% ipython --no-banner

In [1]: import numpy as np

In [2]: np.set_printoptions(precision=2, suppress=True, linewidth=100)

In [3]: def rnd(a):
   ...:     return np.round(a, 2) + 0
   ...: 

In [4]: X = np.loadtxt("run11.csv", delimiter=",")

In [5]: X
Out[5]: 
array([[ 1., -1.],
       [ 1.,  0.]])

In [6]: vec = np.array([0, -3])

In [7]: y = X @ vec

In [8]: y
Out[8]: array([3., 0.])

In [9]: rnd(np.linalg.solve(X, -2 * y))
Out[9]: array([0., 6.])

In [10]: rnd(np.linalg.solve(X.T, X[1]))
Out[10]: array([0., 1.])

In [11]: rnd(np.linalg.solve(X, y + X[:, 1]))
Out[11]: array([ 0., -2.])

In [12]: rnd(np.linalg.solve(X, y))
Out[12]: array([ 0., -3.])

In [13]: A2 = np.linalg.inv(X)

In [14]: np.allclose(A2, X.T)
Out[14]: False

In [15]: rnd(np.linalg.cond(X))
Out[15]: np.float64(2.62)

In [16]: X @ A2
Out[16]: 
array([[1., 0.],
       [0., 1.]])

In [17]: rnd(np.linalg.inv(A2))
Out[17]: 
array([[ 1., -1.],
       [ 1.,  0.]])

In [18]: (np.abs(A2) > 1e-9).astype(int)
Out[18]: 
array([[0, 1],
       [1, 1]])

In [19]: A2
Out[19]: 
array([[ 0.,  1.],
       [-1.,  1.]])

In [20]: rnd(np.linalg.slogdet(X)[0])
Out[20]: np.float64(1.0)

In [21]: data = np.array([[0.0, 0.0, 0.0], [0.0, 0.0, -1.0], [0.0, -1.0, 0.0]])

In [22]: np.linalg.cholesky(data)
LinAlgError: Matrix is not positive definite


In [23]: rnd(np.linalg.eigvalsh(data).min())
Out[23]: np.float64(-1.0)

In [24]: np.all(np.linalg.eigvalsh(data) > 0)
Out[24]: np.False_

In [25]: W0 = np.load("out14.npy")

In [26]: W0
Out[26]: 
array([[0, 1, 1, 0],
       [1, 0, 0, 1],
       [1, 0, 0, 0],
       [0, 1, 0, 0]])

In [27]: w, evecs = np.linalg.eigh(W0)

In [28]: (w > 1e-8).sum(), (w < -1e-8).sum()
Out[28]: (np.int64(2), np.int64(2))

In [29]: np.unique(w.round(6) + 0, return_counts=True)[1]
Out[29]: array([1, 1, 1, 1])

In [30]: rnd(w.sum()), np.trace(W0)
Out[30]: (np.float64(0.0), np.int64(0))

In [31]: f = np.array([6, 3, 6, 5])

In [32]: A2 = W0 + np.outer(f, np.eye(4)[3])

In [33]: np.linalg.matrix_rank(A2 - W0)
Out[33]: np.int64(1)

In [34]: A2
Out[34]: 
array([[0., 1., 1., 6.],
       [1., 0., 0., 4.],
       [1., 0., 0., 6.],
       [0., 1., 0., 5.]])

In [35]: np.linalg.matrix_rank(np.linalg.inv(A2) - np.linalg.inv(W0), tol=1e-8)
Out[35]: np.int64(1)

In [36]: K = np.array([[-3, -1, 0], [-5, -3, -2], [0, 2, 3], [-6, -4, -3]])

In [37]: Uu, sigma, VT = np.linalg.svd(K)

In [38]: evecs = VT[:(sigma > 1e-8).sum()]

In [39]: rng = np.random.default_rng(739)

In [40]: vec = K[0] + 3 * K[2] + rng.integers(2) * np.eye(3)[0]

In [41]: vec
Out[41]: array([-2.,  5.,  9.])

In [42]: rnd(evecs.T @ evecs)
Out[42]: 
array([[ 0.93,  0.21, -0.14],
       [ 0.21,  0.36,  0.43],
       [-0.14,  0.43,  0.71]])

In [43]: np.linalg.matrix_rank(np.vstack([K, vec]))
Out[43]: np.int64(3)

In [44]: np.linalg.cond(K) > 100
Out[44]: np.True_

In [45]: np.argsort(-np.linalg.norm(K, axis=0).round(6), kind="stable")[:3]
Out[45]: array([0, 1, 2])

In [46]: Uu, sigma, VT = np.linalg.svd(K)

In [47]: np.argmax(sigma[:-1] / (sigma[1:] + 1e-6)) + 1
Out[47]: np.int64(2)

In [48]: A2 = Uu[:, :2] @ np.diag(sigma[:2]) @ VT[:2]

In [49]: np.linalg.matrix_rank(A2)
Out[49]: np.int64(2)

In [50]: rnd(np.abs(K - A2).max())
Out[50]: np.float64(0.0)
